$ ipython --no-banner

In [1]: import numpy as np

In [2]: np.set_printoptions(precision=2, suppress=True, linewidth=140, floatmode="fixed")

In [3]: K = np.loadtxt("block10.csv", delimiter=",")

In [4]: K
Out[4]: 
array([[-3.95, -2.67,  0.03,  3.96,  1.33],
       [ 2.13,  1.44,  0.00, -2.19, -0.71],
       [-0.24, -0.17, -0.01,  0.22,  0.07],
       [ 1.93,  1.29,  0.00, -1.93, -0.64],
       [-0.12, -0.06,  0.01,  0.14,  0.08],
       [ 1.09,  0.74, -0.01, -1.08, -0.36],
       [ 2.29,  1.53, -0.04, -2.26, -0.76],
       [-2.73, -1.80, -0.03,  2.68,  0.91],
       [-0.27, -0.17, -0.01,  0.26,  0.11],
       [ 0.18,  0.12, -0.01, -0.20, -0.08],
       [-0.80, -0.53, -0.02,  0.83,  0.30],
       [ 1.77,  1.14,  0.03, -1.76, -0.59],
       [ 5.14,  3.39,  0.02, -5.13, -1.68],
       [ 0.12,  0.09,  0.00, -0.15, -0.04],
       [ 4.75,  3.17,  0.04, -4.77, -1.58],
       [-3.68, -2.43, -0.03,  3.65,  1.20],
       [-1.68, -1.14, -0.01,  1.67,  0.57],
       [ 5.75,  3.86,  0.02, -5.72, -1.90],
       [-2.65, -1.77, -0.02,  2.62,  0.89],
       [-4.00, -2.70, -0.01,  3.97,  1.32],
       [-3.46, -2.27,  0.02,  3.46,  1.14],
       [ 5.00,  3.30,  0.02, -5.02, -1.70],
       [-2.38, -1.60,  0.03,  2.40,  0.81],
       [-0.26, -0.20, -0.02,  0.24,  0.16],
       [ 1.71,  1.15,  0.02, -1.72, -0.59],
       [ 1.31,  0.87,  0.01, -1.30, -0.44],
       [ 2.02,  1.34, -0.01, -2.10, -0.69],
       [-4.78, -3.18, -0.01,  4.78,  1.61],
       [ 4.00,  2.70, -0.02, -3.99, -1.34],
       [-1.81, -1.18, -0.01,  1.80,  0.55],
       [ 4.20,  2.81,  0.00, -4.22, -1.42],
       [ 2.05,  1.38,  0.00, -2.09, -0.70]])

In [5]: Uu, sv, Vh = np.linalg.svd(K)

In [6]: sv
Out[6]: array([26.68,  0.13,  0.13,  0.12,  0.07])

In [7]: np.argmax(sv[:-1] / (sv[1:] + 1e-6)) + 1
Out[7]: np.int64(1)

In [8]: Y = Uu[:, :1] @ np.diag(sv[:1]) @ Vh[:1]

In [9]: np.linalg.matrix_rank(K, rtol=0.05)
Out[9]: np.int64(1)

In [10]: round(float(np.abs(K - Y).max()), 2)
Out[10]: 0.07

In [11]: np.round(np.linalg.norm(K - Y, 2), 2), round(sv[1], 2)
Out[11]: (np.float64(0.13), np.float64(0.13))

In [12]: np.linalg.matrix_rank(Y)
Out[12]: np.int64(1)

In [13]: feats = np.load("sample19.npy")

In [14]: feats
Out[14]: 
array([[ 2.40,  1.00,  0.70, -1.50, -0.20, -0.10],
       [-0.50, -0.20,  0.00,  1.20,  0.60,  2.00],
       [-1.00, -0.50,  0.80,  0.70,  0.80, -0.20],
       [-0.90, -1.30, -0.20, -0.40,  0.10,  0.40],
       [-0.90,  1.80,  0.40, -1.10,  1.00, -1.00],
       [ 1.40, -1.70,  0.60,  0.20, -1.70,  0.50],
       [-1.90,  1.50, -0.10,  0.40, -0.30, -0.40],
       [-0.30, -0.30, -1.20, -0.30, -2.10,  0.10],
       [ 0.80, -0.10, -0.60,  0.80,  0.40, -0.90],
       [ 0.40,  0.70,  0.50,  0.70,  1.40, -0.40],
       [ 1.80,  1.40,  1.30,  0.90,  1.90, -1.00],
       [ 0.80, -0.40,  0.30,  0.10, -1.70,  0.00],
       [-0.20, -0.80,  0.70,  0.30,  0.60, -2.40],
       [-0.70,  0.20,  0.30,  0.40,  0.50,  0.20],
       [-7.50,  8.00, -9.50,  4.00,  8.00, -3.00],
       [-2.10,  1.20, -0.80, -0.50, -0.80, -1.30],
       [-1.00,  0.10, -0.10,  1.20,  0.10,  1.30],
       [ 0.30,  2.10, -1.40,  0.30, -1.20,  0.30],
       [ 0.50,  1.00, -0.80, -0.20, -1.40,  0.50],
       [-0.60, -0.50, -0.70,  0.00,  1.80, -0.10]])

In [15]: # row 14 is much longer than the rest

In [16]: proj = feats @ np.linalg.solve(feats.T @ feats, feats.T)

In [17]: np.linalg.matrix_rank(np.eye(20) - proj)
Out[17]: np.int64(14)

In [18]: np.diag(proj)
Out[18]: array([0.41, 0.35, 0.17, 0.17, 0.38, 0.17, 0.34, 0.23, 0.23, 0.12, 0.51, 0.13, 0.48, 0.06, 0.96, 0.35, 0.25, 0.32, 0.16, 0.21])

In [19]: cen = (feats - feats.mean(axis=0)) / feats.std(axis=0)

In [20]: np.argwhere(np.abs(cen) > 2)
Out[20]: 
array([[ 1,  5],
       [14,  0],
       [14,  1],
       [14,  2],
       [14,  3],
       [14,  4],
       [14,  5]])

In [21]: cen.std(axis=0)
Out[21]: array([1.00, 1.00, 1.00, 1.00, 1.00, 1.00])

In [22]: coef = np.linalg.lstsq(np.delete(cen, 2, axis=1), cen[:, 2])[0]

In [23]: coef
Out[23]: array([ 0.43, -0.49, -0.22,  0.13,  0.01])

In [24]: round(1 - np.var(cen[:, 2] - np.delete(cen, 2, axis=1) @ coef), 2)
Out[24]: np.float64(0.84)
